$ python -q
>>> import numpy as np
>>> np.set_printoptions(precision=4, suppress=True, linewidth=200, legacy="1.25")
>>> rd = lambda a: np.round(a, 4) + 0
>>> f = np.array([-1, -1, 0, -2])
>>> M = np.array([np.roll(f, i) for i in range(4)])
>>> M
array([[-1, -1,  0, -2],
       [-2, -1, -1,  0],
       [ 0, -2, -1, -1],
       [-1,  0, -2, -1]])
>>> f, g = M[1], M[3]
>>> f @ f
6
>>> p = (f @ g) / (f @ f) * f
>>> rd(p)
array([-1.3333, -0.6667, -0.6667,  0.    ])
>>> np.linalg.matrix_rank(np.outer(f, g))
1
>>> np.outer(f, g)
array([[2, 0, 4, 2],
       [1, 0, 2, 1],
       [1, 0, 2, 1],
       [0, 0, 0, 0]])
>>> rd(g - p)
array([ 0.3333,  0.6667, -1.3333, -1.    ])
>>> rd(np.linalg.norm(f + g) ** 2 + np.linalg.norm(f - g) ** 2)
24.0
>>> other = M[0, 0] * M[1:] - np.outer(M[1:, 0], M[0])
>>> print(other)
[[ 0 -1  1 -4]
 [ 0  2  1  1]
 [ 0 -1  2 -1]]
>>> np.flatnonzero(~other.round(6).any(axis=1))
array([], dtype=int64)
>>> f = np.array([-1, 0, 0, 1, 2])
>>> g = np.array([5, -3, 0, 6, 4, 7])
>>> F = f[:, None] + g[None, :]
>>> F
array([[ 4, -4, -1,  5,  3,  6],
       [ 5, -3,  0,  6,  4,  7],
       [ 5, -3,  0,  6,  4,  7],
       [ 6, -2,  1,  7,  5,  8],
       [ 7, -1,  2,  8,  6,  9]])
>>> # rows and columns are dependent
>>> np.unique(F.round(6), axis=0).shape
(4, 6)
>>> rk = np.linalg.matrix_rank(F)
>>> rk
2
>>> null = np.linalg.svd(F)[2][rk:].T
>>> [int(np.linalg.matrix_rank(F[:i])) for i in range(1, len(F) + 1)]
[1, 2, 2, 2, 2]
>>> [int(np.linalg.matrix_rank(np.delete(F, i, axis=0))) for i in range(5)]
[2, 2, 2, 2, 2]
>>> [int(np.linalg.matrix_rank(F[:, :j + 1])) for j in range(6)]
[1, 2, 2, 2, 2, 2]
>>> left, sv, VT = np.linalg.svd(F)
>>> np.argmax(sv[:-1] / (sv[1:] + 1e-6)) + 1
2
>>> rd(sv)
array([27.7827,  3.889 ,  0.    ,  0.    ,  0.    ])
>>> other = left[:, :2] @ np.diag(sv[:2]) @ VT[:2]
>>> rd(np.abs(F - other).max())
0.0
>>> np.linalg.cond(F) > 100
True
>>> [round(float(x), 4) for x in np.linalg.svd(F, compute_uv=False)[:3]]
[27.7827, 3.889, 0.0]
>>> X = np.load("data.npy")
>>> rd(X)
array([[-0.018 ,  0.4825, -0.1947],
       [ 0.4825, -6.9084, -0.8113],
       [-0.1947, -0.8113,  3.9264]])
>>> left, sv, VT = np.linalg.svd(X)
>>> print(np.argmax(sv[:-1] / (sv[1:] + 1e-6)) + 1)
2
>>> other = left[:, :2] @ np.diag(sv[:2]) @ VT[:2]
>>> print(rd(np.abs(X - other).max()))
0.0
>>> print(rd(np.linalg.eigvalsh(X).min()))
-7.0
>>> print([round(float(np.linalg.det(X[:i, :i])), 2) + 0 for i in range(1, 4)])
[-0.02, -0.11, 0.0]
>>> print(rd(np.linalg.det(X)))
0.0
>>> rd(np.linalg.matrix_power(X, 3))
array([[  -1.3167,   23.061 ,   -1.9943],
       [  23.061 , -339.2843,  -29.6914],
       [  -1.9943,  -29.6914,   61.601 ]])
>>> print(rd(np.sort(np.abs(np.linalg.eigvals(X)))))
[0. 4. 7.]
>>> rd(X @ X)
array([[ 0.271 , -3.1839, -1.1524],
       [-3.1839, 48.6166,  2.3253],
       [-1.1524,  2.3253, 16.1124]])
>>> (X - X.T) / 2
array([[0., 0., 0.],
       [0., 0., 0.],
       [0., 0., 0.]])
>>> print(rd((X + X.T) / 2))
[[-0.018   0.4825 -0.1947]
 [ 0.4825 -6.9084 -0.8113]
 [-0.1947 -0.8113  3.9264]]
>>> np.allclose(X @ X.T, X.T @ X)
True
>>> left, sv, VT = np.linalg.svd(X)
>>> evecs = VT[:(sv > 1e-8).sum()]
>>> rng = np.random.default_rng(33)
>>> x0 = X[2] + -1 * X[1] + rng.integers(2) * np.eye(3)[0]
>>> rd(x0)
array([0.3228, 6.0971, 4.7376])
>>> rd(np.linalg.norm(x0 - evecs.T @ evecs @ x0))
0.9961
>>> np.linalg.matrix_rank(np.vstack([X, x0]))
3
>>> Q = M.astype(float).copy()
>>> for j in range(4):
...     Q[:, j] -= Q[:, :j] @ (Q[:, :j].T @ Q[:, j])
...     Q[:, j] /= np.linalg.norm(Q[:, j])
... 
>>> rd(Q.T @ Q)
array([[1., 0., 0., 0.],
       [0., 1., 0., 0.],
       [0., 0., 1., 0.],
       [0., 0., 0., 1.]])
>>> rd(Q)
array([[-0.4082, -0.2357,  0.441 , -0.7638],
       [-0.8165,  0.    ,  0.189 ,  0.5455],
       [ 0.    , -0.9428, -0.315 ,  0.1091],
       [-0.4082,  0.2357, -0.8189, -0.3273]])
>>> W0 = np.tanh(np.array([[0.0, -0.1],
...     [-0.3, -1.3],
...     [0.8, 0.9],
...     [1.0, -0.9],
...     [1.7, -1.0],
...     [-0.2, -0.8],
...     [-2.6, -0.1],
...     [-0.3, -1.7],
...     [0.7, -1.7],
...     [-0.2, 1.6],
...     [0.4, 0.7],
...     [-2.2, -0.2],
...     [-0.3, 0.0],
...     [-0.1, 2.4],
...     [2.1, -0.5],
...     [-2.5, 1.4],
...     [0.4, 1.4],
...     [-3.5, 1.1],
...     [-0.8, 0.0],
...     [0.7, 1.8],
...     [-0.1, 0.2]]) @ np.array([[-0.4, -0.2, 1.5, 1.0, 0.1], [-0.1, -0.2, 0.2, 0.3, -0.1]]))
>>> print(rd(W0))
[[ 0.01    0.02   -0.02   -0.03    0.01  ]
 [ 0.2449  0.3095 -0.6107 -0.598   0.0997]
 [-0.3885 -0.3275  0.881   0.7895 -0.01  ]
 [-0.3004 -0.02    0.8668  0.6231  0.1877]
 [-0.5227 -0.1391  0.982   0.8854  0.2636]
 [ 0.1586  0.1974 -0.4301 -0.4136  0.0599]
 [ 0.7818  0.493  -0.9992 -0.9897 -0.2449]
 [ 0.2821  0.3799 -0.6584 -0.6696  0.1391]
 [-0.1096  0.1974  0.6107  0.1877  0.2355]
 [-0.0798 -0.2729  0.02    0.2729 -0.1781]
 [-0.226  -0.2165  0.6291  0.5441 -0.03  ]
 [ 0.7163  0.4462 -0.9975 -0.9785 -0.1974]
 [ 0.1194  0.0599 -0.4219 -0.2913 -0.03  ]
 [-0.1974 -0.4301  0.3185  0.5511 -0.2449]
 [-0.6584 -0.3095  0.9955  0.9603  0.2543]
 [ 0.6963  0.2165 -0.9981 -0.9693 -0.3714]
 [-0.2913 -0.3452  0.7064  0.6751 -0.0997]
 [ 0.8591  0.4462 -0.9999 -0.9965 -0.4301]
 [ 0.3095  0.1586 -0.8337 -0.664  -0.0798]
 [-0.4301 -0.4621  0.8875  0.8455 -0.1096]
 [ 0.02   -0.02   -0.1096 -0.04   -0.03  ]]
>>> cen = W0 - W0.mean(axis=0)
>>> evecs = np.linalg.svd(cen)[2][:1]
>>> other = cen - cen @ evecs.T @ evecs
>>> rd(np.linalg.norm(other) / np.linalg.norm(cen))
0.2236
>>> rd(np.cov(cen @ evecs.T, rowvar=False))
1.3317
>>> rd(np.diag(evecs.T @ evecs))
array([0.14  , 0.0547, 0.4247, 0.372 , 0.0086])
>>> P = W0 @ np.linalg.solve(W0.T @ W0, W0.T)
>>> np.allclose(P @ P, P)
True
>>> t = np.radians(36)
>>> R = np.eye(5)
>>> R[1, 1] = R[3, 3] = np.cos(t)
>>> R[1, 3], R[3, 1] = -np.sin(t), np.sin(t)
>>> rd(R)
array([[ 1.    ,  0.    ,  0.    ,  0.    ,  0.    ],
       [ 0.    ,  0.809 ,  0.    , -0.5878,  0.    ],
       [ 0.    ,  0.    ,  1.    ,  0.    ,  0.    ],
       [ 0.    ,  0.5878,  0.    ,  0.809 ,  0.    ],
       [ 0.    ,  0.    ,  0.    ,  0.    ,  1.    ]])
>>> other = W0 @ R.T
>>> np.allclose(np.linalg.norm(W0, axis=1), np.linalg.norm(other, axis=1))
True
>>> rd(np.abs(other - W0).max(axis=0))
array([0.    , 0.5284, 0.    , 0.4788, 0.    ])
>>> E = np.array([[3.0, 1.0, -3.0, 1.0, 8.0, 0.0],
...     [-3.0, 0.0, -3.0, 0.0, 4.0, 3.0],
...     [0.0, 2.0, 1.0, 0.0, 4.0, 1.0],
...     [0.0, 0.0, 0.0, 2.0, 4.0, 1.0],
...     [0.0, 0.0, 0.0, 1.0, 5.0, 5.0],
...     [0.0, 0.0, 0.0, 2.0, 1.0, 5.0]])
>>> other = E / np.sqrt((E ** 2).mean(axis=1, keepdims=True))
>>> np.linalg.matrix_rank(E - E.mean(axis=1, keepdims=True))
5
>>> rd(other[0])
array([ 0.8018,  0.2673, -0.8018,  0.2673,  2.1381,  0.    ])
>>> mat = np.array([[1.5, 0.0, 0.8, -1.4, -0.8],
...     [1.2, 1.2, -0.4, -1.1, -0.2],
...     [1.5, -0.1, -0.4, 0.7, 1.0],
...     [0.7, 0.3, 0.4, -0.4, 0.2],
...     [-0.5, 1.8, -1.7, -2.0, 0.3]])
>>> mat
array([[ 1.5,  0. ,  0.8, -1.4, -0.8],
       [ 1.2,  1.2, -0.4, -1.1, -0.2],
       [ 1.5, -0.1, -0.4,  0.7,  1. ],
       [ 0.7,  0.3,  0.4, -0.4,  0.2],
       [-0.5,  1.8, -1.7, -2. ,  0.3]])
>>> rd(np.linalg.svd(mat, compute_uv=False))
array([3.6656, 2.7237, 1.9613, 0.4659, 0.4261])
>>> rd(mat - mat[0])
array([[ 0. ,  0. ,  0. ,  0. ,  0. ],
       [-0.3,  1.2, -1.2,  0.3,  0.6],
       [ 0. , -0.1, -1.2,  2.1,  1.8],
       [-0.8,  0.3, -0.4,  1. ,  1. ],
       [-2. ,  1.8, -2.5, -0.6,  1.1]])
>>> rd(mat.sum(axis=1))
array([ 0.1,  0.7,  2.7,  1.2, -2.1])
>>> np.linalg.matrix_rank(mat)
5
>>> rd(np.linalg.norm(mat))
5.01
>>> np.count_nonzero(mat)
24
>>> f = np.array([-4, 5, 1, -1, -5])
>>> other = mat + np.outer(f, np.eye(5)[0])
>>> print(rd(np.linalg.det(other) / np.linalg.det(mat)), rd(1 + np.linalg.solve(mat, f)[0]))
3.0053 3.0053
>>> np.linalg.matrix_rank(other - mat)
1
>>> rd(other)
array([[-2.5,  0. ,  0.8, -1.4, -0.8],
       [ 6.2,  1.2, -0.4, -1.1, -0.2],
       [ 2.5, -0.1, -0.4,  0.7,  1. ],
       [-0.3,  0.3,  0.4, -0.4,  0.2],
       [-5.5,  1.8, -1.7, -2. ,  0.3]])
>>> rd(np.poly(mat))
array([ 1.    , -2.2   ,  2.22  , -1.194 , -3.9693,  3.8872])
>>> rd(np.linalg.eigvals(mat))
array([-1.0597+0.j    ,  0.3389+1.5078j,  0.3389-1.5078j,  1.6522+0.j    ,  0.9297+0.j    ])
>>> print(np.einsum("ii->", mat))
2.2
>>> rd(np.linalg.det(2 * mat)), rd(np.linalg.det(mat))
(-124.391, -3.8872)
>>> rd(np.einsum("ij,ji->", mat, mat))
0.4
>>> rd(np.linalg.eigvals(mat).sum().real)
2.2
>>> print(rd(np.linalg.det(mat.T)))
-3.8872
>>> cent = np.array([[3, -1, 2, 7, -7, 7],
...     [5, -9, -1, 7, -2, 4],
...     [9, 9, 9, -4, 7, 3],
...     [-1, -3, -6, 8, 2, 5],
...     [2, 1, 5, -5, 1, -8],
...     [0, 6, -1, 0, -6, -1]])
>>> feats = (rng.random((17, 6)) < 0.25) @ cent
>>> feats
array([[  0,   0,   0,   0,   0,   0],
       [  6,  -5,  -3,  10,  -5,   0],
       [  7,  -8,   4,   2,  -1,  -4],
       [  9,   9,   9,  -4,   7,   3],
       [  4, -12,  -7,  15,   0,   9],
       [  0,   0,   0,   0,   0,   0],
       [  0,   6,  -1,   0,  -6,  -1],
       [  0,   6,  -1,   0,  -6,  -1],
       [ 12,  14,  10,   3,  -6,   9],
       [  5,  -9,  -1,   7,  -2,   4],
       [  0,   0,   0,   0,   0,   0],
       [ -1,   3,  -7,   8,  -4,   4],
       [  6,  -5,  -3,  10,  -5,   0],
       [  0,   6,  -1,   0,  -6,  -1],
       [  0,   0,   0,   0,   0,   0],
       [  5,  -3,  -2,   7,  -8,   3],
       [  1,  -2,  -1,   3,   3,  -3]])
>>> labels = feats[:, 5] > np.median(feats[:, 5])
>>> f = feats[labels].mean(axis=0) - feats[~labels].mean(axis=0)
>>> print(rd((((feats - feats.mean(axis=0)) @ f > 0) == labels).mean()))
0.8824
>>> cen = feats - feats.mean(axis=0)
>>> left, sv, VT = np.linalg.svd(cen, full_matrices=False)
>>> rd(cen.mean(axis=0))
array([0., 0., 0., 0., 0., 0.])
>>> rd(VT[0] * np.sign(VT[0, np.abs(VT[0]).argmax()]))
array([ 0.0544,  0.7508,  0.4162, -0.5054,  0.0566, -0.0379])
>>> rd(sv)
array([33.7296, 21.2961, 19.3746, 12.7825,  6.4143,  1.8939])
>>> np.abs(left[:, 0]).argmax()
4
>>> print(rd((sv ** 2).sum() ** 2 / (sv ** 4).sum()))
2.8331
>>> rd(sv ** 2 / (sv ** 2).sum())
array([0.5231, 0.2085, 0.1726, 0.0751, 0.0189, 0.0016])
>>> print(np.abs(VT[0]).argmax())
1
>>> np.linalg.matrix_rank(cen)
6
>>> np.searchsorted(np.cumsum(sv ** 2) / (sv ** 2).sum(), 0.9) + 1
3
>>> x0 = np.array([-2, -1, 2, 3, -3, -1])
>>> target = feats @ x0
>>> beta, lr = np.zeros(6), 1 / np.linalg.norm(feats, 2) ** 2
>>> for i in range(60):
...     beta -= lr * feats.T @ (feats @ beta - target)
...     if i % 10 == 0: print(i, round(np.linalg.norm(feats @ beta - target), 4))
... 
0 33.782
10 10.3117
20 8.1602
30 7.549
40 7.1779
50 6.8947
>>> rd(beta)
array([-0.1932, -1.0769, -0.1777,  1.2452, -2.9701, -0.6531])
>>> rd(np.linalg.cond(feats))
17.9355
